In [1]: import numpy as np

In [2]: from numpy import linalg as LA

In [3]: np.set_printoptions(precision=1, suppress=True, linewidth=140)

In [4]: M = np.loadtxt("w.csv", delimiter=",")

In [5]: print(M.round(1) + 0)
[[ 6.8 -3.3  4. ]
 [ 0.7  0.7  4.6]
 [-2.   3.1  5.2]
 [-1.7 -1.   3. ]
 [-2.9 -6.4  1.6]
 [ 2.9  1.2 -3.3]
 [ 1.3 -4.6  0. ]]

In [6]: print(round(LA.norm(M, 1), 1), round(float(LA.norm(M, np.inf)), 1))
21.8 14.1

In [7]: print(round(LA.norm(M) ** 2 / LA.norm(M, 2) ** 2, 1))
2.5

In [8]: print(round(LA.norm(M[1] - M[5]), 1))
8.3

In [9]: data = np.load("out1.npy")

In [10]: print(data)
[[ 1.1  2.3  1.7 -0.1  1.8  1.2]
 [ 1.1  2.5  1.5  0.4  1.6  1. ]
 [ 0.8  2.3  2.5  0.3  1.8  1.3]
 [ 0.9  1.9  1.6 -0.1  2.6  1. ]
 [ 0.9  1.9  2.1 -0.3  2.1  1. ]
 [ 0.9  1.7  2.   0.4  2.   0.7]
 [ 0.7  1.7  1.8 -0.2  1.6  0.7]
 [ 1.1  2.6  1.8  0.   1.8  1.2]
 [ 2.6  2.   2.8  3.2 -0.3  0.2]
 [ 3.   2.2  3.   3.1  0.   0.1]
 [ 2.8  1.2  3.4  3.2  0.  -0.3]
 [ 3.3  2.2  2.8  3.1 -0.2  0.2]
 [ 2.9  2.5  3.6  3.2 -0.3  0.2]
 [ 3.2  1.8  3.   3.   0.3  0.1]
 [ 2.7  1.8  2.6  2.5 -0.1  0.1]
 [ 3.1  2.   3.3  3.3  0.2  0.3]]

In [11]: proj = data @ LA.solve(data.T @ data, data.T)

In [12]: print(np.round(LA.eigvalsh(proj), 1) + 0)
[0. 0. 0. 0. 0. 0. 0. 0. 0. 0. 1. 1. 1. 1. 1. 1.]

In [13]: print(proj @ data[:, 2])
[1.7 1.5 2.5 1.6 2.1 2.  1.8 1.8 2.8 3.  3.4 2.8 3.6 3.  2.6 3.3]

In [14]: print(np.diag(proj))
[0.3 0.4 0.7 0.5 0.4 0.4 0.4 0.3 0.4 0.2 0.5 0.3 0.5 0.3 0.2 0.4]

In [15]: mat = np.loadtxt("m.csv", delimiter=",")

In [16]: print(mat)
[[ 0. -1.]
 [-1.  0.]]

In [17]: # symmetric

In [18]: G = mat.T @ mat

In [19]: print(LA.matrix_rank(G))
2

In [20]: print(np.trace(G), (mat ** 2).sum())
2.0 2.0

In [21]: print(G)
[[1. 0.]
 [0. 1.]]

In [22]: print(np.allclose(G, G.T))
True

In [23]: f = np.array([-1, 1, -1])

In [24]: print(np.correlate(mat[0], mat[1], "full"))
[0. 0. 1.]

In [25]: print(np.array([np.convolve(row, f, "same") for row in mat]))
[[ 0.  1. -1.]
 [ 1. -1.  1.]]

In [26]: print(np.sort(np.abs(LA.eigvals(mat))))
[1. 1.]

In [27]: print(np.trace(mat))
0.0

In [28]: LA.determinant(mat)
Traceback (most recent call last):
  Cell In[28], line 1
    LA.determinant(mat)
AttributeError: module 'numpy.linalg' has no attribute 'determinant'


In [29]: print(round(np.abs(LA.eigvals(mat)).max(), 1))
1.0

In [30]: print((mat - mat.T) / 2)
[[0. 0.]
 [0. 0.]]

In [31]: print(np.allclose(mat @ mat.T, mat.T @ mat))
True

In [32]: print(np.allclose(mat, mat.T))
True

In [33]: rng = np.random.default_rng(364)

In [34]: lab = rng.permutation(2)

In [35]: M2 = mat[:, lab] * rng.choice([-1, 1], 2)

In [36]: print(M2)
[[ 1. -0.]
 [-0.  1.]]

In [37]: left, _, Vh = LA.svd(mat.T @ M2)

In [38]: print(lab)
[1 0]

In [39]: print(round(LA.norm(mat[1] - mat[0]), 1))
1.4

In [40]: print(LA.norm(mat, axis=1).argmax())
0

In [41]: print(LA.norm(mat, axis=0))
[1. 1.]

In [42]: print(round(float(LA.norm(mat, 1)), 1), round(LA.norm(mat, np.inf), 1))
1.0 1.0

In [43]: print(mat[1] @ mat[0])
0.0

In [44]: print(round(float(LA.norm(mat) ** 2 / LA.norm(mat, 2) ** 2), 1))
2.0

In [45]: M2 = np.array([[-4, 7], [9, -2], [0, 5]])

In [46]: F = np.tile(M2, (2, 3))

In [47]: print(F)
[[-4  7 -4  7 -4  7]
 [ 9 -2  9 -2  9 -2]
 [ 0  5  0  5  0  5]
 [-4  7 -4  7 -4  7]
 [ 9 -2  9 -2  9 -2]
 [ 0  5  0  5  0  5]]

In [48]: print(np.abs(np.diag(LA.qr(F)[1])) > 1e-9)
[ True  True False False False False]

In [49]: print(np.allclose(F[:-1].T @ LA.lstsq(F[:-1].T, F[-1])[0], F[-1]))
True

In [50]: print(np.unique(F.round(6), axis=0).shape)
(3, 6)

In [51]: try:
    ...:     LA.inv(F)
    ...: except LA.LinAlgError as e:
    ...:     print("failed:", e)
    ...: 
failed: Singular matrix

In [52]: lab = rng.permutation(6)

In [53]: print(lab)
[4 0 1 5 2 3]

In [54]: M2 = F[lab][:, lab]

In [55]: print(np.trace(M2))
15

In [56]: print(np.allclose(M2, F))
False

In [57]: print(np.diag(M2))
[ 9 -4 -2  5  0  7]

In [58]: print(M2)
[[ 9  9 -2 -2  9 -2]
 [-4 -4  7  7 -4  7]
 [ 9  9 -2 -2  9 -2]
 [ 0  0  5  5  0  5]
 [ 0  0  5  5  0  5]
 [-4 -4  7  7 -4  7]]

In [59]: print(round(float(LA.norm(F, 2)), 1))
28.4

In [60]: print(LA.norm(F, axis=1))
[14.  16.   8.7 14.  16.   8.7]

In [61]: print(round(float(LA.norm(F[5], 1)), 1), np.round(LA.norm(F[5], np.inf), 1))
15.0 5.0

In [62]: print(LA.norm(F, axis=0))
[13.9 12.5 13.9 12.5 13.9 12.5]

In [63]: print(round(LA.norm(F) ** 2 / LA.norm(F, 2) ** 2, 1))
1.3

In [64]: print(round(float(LA.norm(F, 1)), 1), np.round(LA.norm(F, np.inf), 1))
28.0 33.0

In [65]: print(np.diff(F, axis=0))
[[13 -9 13 -9 13 -9]
 [-9  7 -9  7 -9  7]
 [-4  2 -4  2 -4  2]
 [13 -9 13 -9 13 -9]
 [-9  7 -9  7 -9  7]]

In [66]: F[6]
Traceback (most recent call last):
  Cell In[66], line 1
    F[6]
IndexError: index 6 is out of bounds for axis 0 with size 6


In [67]: print(F.sum(axis=0))
[10 20 10 20 10 20]

In [68]: print(np.round(LA.norm(F), 1))
32.4

In [69]: F[:, 6]
Traceback (most recent call last):
  Cell In[69], line 1
    F[:, 6]
IndexError: index 6 is out of bounds for axis 1 with size 6


In [70]: feats = np.vander(np.arange(4) - 2, 4, increasing=True)

In [71]: print(feats)
[[ 1 -2  4 -8]
 [ 1 -1  1 -1]
 [ 1  0  0  0]
 [ 1  1  1  1]]

In [72]: # row 0 is much longer than the rest

In [73]: M2 = np.array([[3, -4], [-8, -1], [-1, -2], [-7, -6], [8, 6], [5, -5]])

In [74]: print(np.einsum("ij->j", data))
[31.1 32.6 39.5 25.  14.9  9. ]

In [75]: f = np.array([-3, 0, 3, -1])

In [76]: M2 = feats + np.outer(f, np.eye(4)[2])

In [77]: print(round(LA.det(M2) / LA.det(feats), 1), round(float(1 + LA.solve(feats, f)[2]), 1))
-2.5 -2.5

In [78]: print(LA.matrix_rank(LA.inv(M2) - LA.inv(feats), tol=1e-8))
1

In [79]: vals, vecs = LA.eig(mat)

In [80]: print(np.prod(vals))
-1.0

In [81]: print(vals)
[ 1. -1.]

In [82]: X = np.load("sample19.npy")

In [83]: print(X)
[[  4   3  -4]
 [  3 -10   1]
 [ -4   1  -4]]

In [84]: # symmetric

In [85]: x0 = np.array([-5, -2, -2])

In [86]: target = X @ x0

In [87]: print(target)
[-18   3  26]

In [88]: print(np.round(LA.solve(X.T, X[1]), 1) + 0)
[0. 1. 0.]

In [89]: M2 = X + rng.integers(-2, 3, (3, 1)) @ rng.integers(-2, 3, (1, 3))

In [90]: print(M2)
[[ 4  2 -4]
 [ 3 -8  1]
 [-4  1 -4]]

In [91]: print(M2 - X)
[[ 0 -1  0]
 [ 0  2  0]
 [ 0  0  0]]

In [92]: print(np.abs(M2 - X).sum(axis=1))
[1 2 0]

In [93]: print(LA.svd(M2 - X, compute_uv=False))
[2.2 0.  0. ]

In [94]: print(X - X[0])
[[  0   0   0]
 [ -1 -13   5]
 [ -8  -2   0]]

In [95]: print(LA.matrix_rank(X))
3

In [96]: print(np.diff(X, axis=0))
[[ -1 -13   5]
 [ -7  11  -5]]

In [97]: print(np.all(LA.eigvalsh(X) > 0))
False

In [98]: print([round(float(LA.det(X[:i, :i])), 2) + 0 for i in range(1, 4)])
[4.0, -49.0, 328.0]

In [99]: proj = np.triu(np.array([[1, 1, 1], [0, 3, 2], [3, 3, 0]]), 1) + np.eye(3)

In [100]: M2 = proj @ X @ LA.inv(proj)

In [101]: print(LA.matrix_rank(M2))
3

In [102]: arr = np.loadtxt("a.csv", delimiter=",")

In [103]: print(arr.round(1) + 0)
[[1.  0.2 0.  0.  0.  0.  0. ]
 [0.2 1.  0.2 0.  0.  0.  0. ]
 [0.  0.2 1.  0.2 0.  0.  0. ]
 [0.  0.  0.2 1.  0.2 0.  0. ]
 [0.  0.  0.  0.2 1.  0.2 0. ]
 [0.  0.  0.  0.  0.2 1.  0.2]
 [0.  0.  0.  0.  0.  0.2 1. ]]

In [104]: print(round(LA.norm(arr, "nuc"), 1))
7.0

In [105]: print(np.round(LA.norm(arr, 2), 1))
1.4

In [106]: print(np.round(LA.norm(arr[1], 1), 1), np.round(LA.norm(arr[1], np.inf), 1))
1.4 1.0

In [107]: print(np.einsum("ii->", X))
-10

In [108]: print(np.round(LA.det(2 * X), 1), np.round(LA.det(X), 1))
2624.0 328.0

In [109]: print(np.einsum("ij,ji->", X, X))
184

In [110]: print(np.poly(X))
[   1.   10.  -42. -328.]

In [111]: print(np.kron(np.eye(2, dtype=int), X))
[[  4   3  -4   0   0   0]
 [  3 -10   1   0   0   0]
 [ -4   1  -4   0   0   0]
 [  0   0   0   4   3  -4]
 [  0   0   0   3 -10   1]
 [  0   0   0  -4   1  -4]]
